>>> import numpy as np
>>> import numpy.linalg as la
>>> np.set_printoptions(precision=3, suppress=True, linewidth=200)
>>> def tidy(a):
...     return np.round(a, 3) + 0
... 
>>> feats = np.load("data.npy")
>>> print(feats)
[[-31.521   1.259   2.494  -1.277   6.054  20.723   8.517   4.655]
 [-13.203  10.32   25.114   7.003 -28.446  36.901 -10.468 -51.564]
 [-30.958   3.338   2.588  -1.446   5.913  21.214   7.726   5.265]
 [-11.782  11.212  24.537   8.835 -28.913  36.149  -8.256 -53.562]
 [-10.089   9.545  24.807   9.057 -27.546  36.864  -9.576 -51.031]
 [-12.953  11.444  24.696   7.589 -27.307  38.779 -11.516 -52.21 ]
 [-30.05    0.689   2.775  -2.162   6.023  21.718   8.377   4.565]
 [-31.77    1.116   2.936  -2.046   5.758  21.805   6.317   4.699]
 [-12.369  13.141  23.341   7.29  -27.669  35.814  -9.77  -53.359]
 [-32.042   3.036   2.361  -3.385   4.615  22.493   6.002   3.908]
 [-11.61    9.376  24.505   7.717 -28.259  35.852 -10.124 -52.562]
 [-31.175   2.67    1.26   -1.404   5.804  20.612   7.568   3.938]
 [-30.87    3.247   1.079  -2.612   5.709  22.665   7.551   6.576]]
>>> A2 = feats / la.norm(feats, axis=1)
Traceback (most recent call last):
  File "<python-input-6>", line 1, in <module>
    A2 = feats / la.norm(feats, axis=1)
         ~~~~~~^~~~~~~~~~~~~~~~~~~~~~~~
ValueError: operands could not be broadcast together with shapes (13,8) (13,) 
>>> A2 = feats / la.norm(feats, axis=1, keepdims=True)
>>> gram = A2 @ A2.T
>>> print(tidy(la.norm(A2, axis=1)))
[1. 1. 1. 1. 1. 1. 1. 1. 1. 1. 1. 1. 1.]
>>> print((gram - 2 * np.eye(13)).round(6).argmax(axis=1))
[ 6 10 11 10 10  1  0  6  3  7  1  2  2]
>>> print(tidy(np.degrees(np.arccos(np.clip(gram[10, 4], -1, 1)))))
2.093
>>> U, sigma, vt = la.svd(feats)
>>> print(np.argmax(sigma[:-1] / (sigma[1:] + 1e-6)) + 1)
2
>>> print(tidy(sigma))
[190.618 100.213   4.707   4.252   3.079   1.926   1.548   1.155]
>>> A2 = U[:, :2] @ np.diag(sigma[:2]) @ vt[:2]
>>> print(la.matrix_rank(feats, rtol=0.05))
2
>>> print(la.matrix_rank(A2))
2
>>> print(round(np.log10(la.cond(feats))))
2
>>> print(tidy(np.abs(la.svd(feats)[2][-1])))
[0.169 0.241 0.652 0.468 0.457 0.068 0.219 0.089]
>>> print(la.matrix_rank(feats, rtol=0.1))
2
>>> vec = np.array([2, 0, 2, 1, 1, 3, 2, 3])
>>> target = feats @ vec
>>> coef, lr = np.zeros(8), 1 / la.norm(feats, 2) ** 2
>>> for i in range(6):
...     coef -= lr * feats.T @ (feats @ coef - target)
...     if i % 1 == 0: print(i, round(la.norm(feats @ coef - target), 3))
... 
0 97.105
1 71.408
2 53.212
3 40.547
4 31.972
5 26.39
>>> print(tidy(coef))
[-0.686 -0.093 -0.272 -0.161  0.542  0.095  0.343  0.855]
>>> A2 = np.array([[1, 0], [-1, 1], [-2, 1], [-1, -1], [1, 1], [2, -2], [-2, 2], [1, 0]])
>>> print(la.matrix_rank(feats @ A2))
2
>>> A2 @ feats
Traceback (most recent call last):
  File "<python-input-28>", line 1, in <module>
    A2 @ feats
    ~~~^~~~~~~
ValueError: matmul: Input operand 1 has a mismatch in its core dimension 0, with gufunc signature (n?,k),(k,m?)->(n?,m?) (size 13 is different from 2)
>>> W0 = np.load("block11.npy")
>>> print(W0)
[[ 3.309  2.    -0.309  0.691  1.654  0.    -0.654  3.309  1.309]
 [-0.113  2.     3.113  4.113 -0.056  0.     1.056 -0.113 -2.113]
 [-0.641  2.     3.641  4.641 -0.32   0.     1.32  -0.641 -2.641]
 [ 3.974  2.    -0.974  0.026  1.987  0.    -0.987  3.974  1.974]
 [-0.414  2.     3.414  4.414 -0.207  0.     1.207 -0.414 -2.414]
 [ 5.304  2.    -2.304 -1.304  2.652  0.    -1.652  5.304  3.304]
 [ 0.858  2.     2.142  3.142  0.429  0.     0.571  0.858 -1.142]
 [ 3.075  2.    -0.075  0.925  1.537  0.    -0.537  3.075  1.075]
 [-1.354  2.     4.354  5.354 -0.677  0.     1.677 -1.354 -3.354]
 [ 3.685  2.    -0.685  0.315  1.842  0.    -0.842  3.685  1.685]
 [ 1.945  2.     1.055  2.055  0.973  0.     0.027  1.945 -0.055]
 [-0.752  2.     3.752  4.752 -0.376  0.     1.376 -0.752 -2.752]
 [ 2.089  2.     0.911  1.911  1.045  0.    -0.045  2.089  0.089]
 [ 4.948  2.    -1.948 -0.948  2.474  0.    -1.474  4.948  2.948]
 [ 2.587  2.     0.413  1.413  1.293  0.    -0.293  2.587  0.587]
 [ 3.296  2.    -0.296  0.704  1.648  0.    -0.648  3.296  1.296]
 [ 3.11   2.    -0.11   0.89   1.555  0.    -0.555  3.11   1.11 ]
 [ 2.37   2.     0.63   1.63   1.185  0.    -0.185  2.37   0.37 ]
 [ 1.718  2.     1.282  2.282  0.859  0.     0.141  1.718 -0.282]]
>>> # column 7 repeats column 0
>>> print(tidy(np.trace(la.pinv(W0) @ W0)))
3.0
>>> print(np.allclose(W0[:-1].T @ la.lstsq(W0[:-1].T, W0[-1])[0], W0[-1]))
True
>>> print(np.unique(W0.round(6), axis=0).shape)
(19, 9)
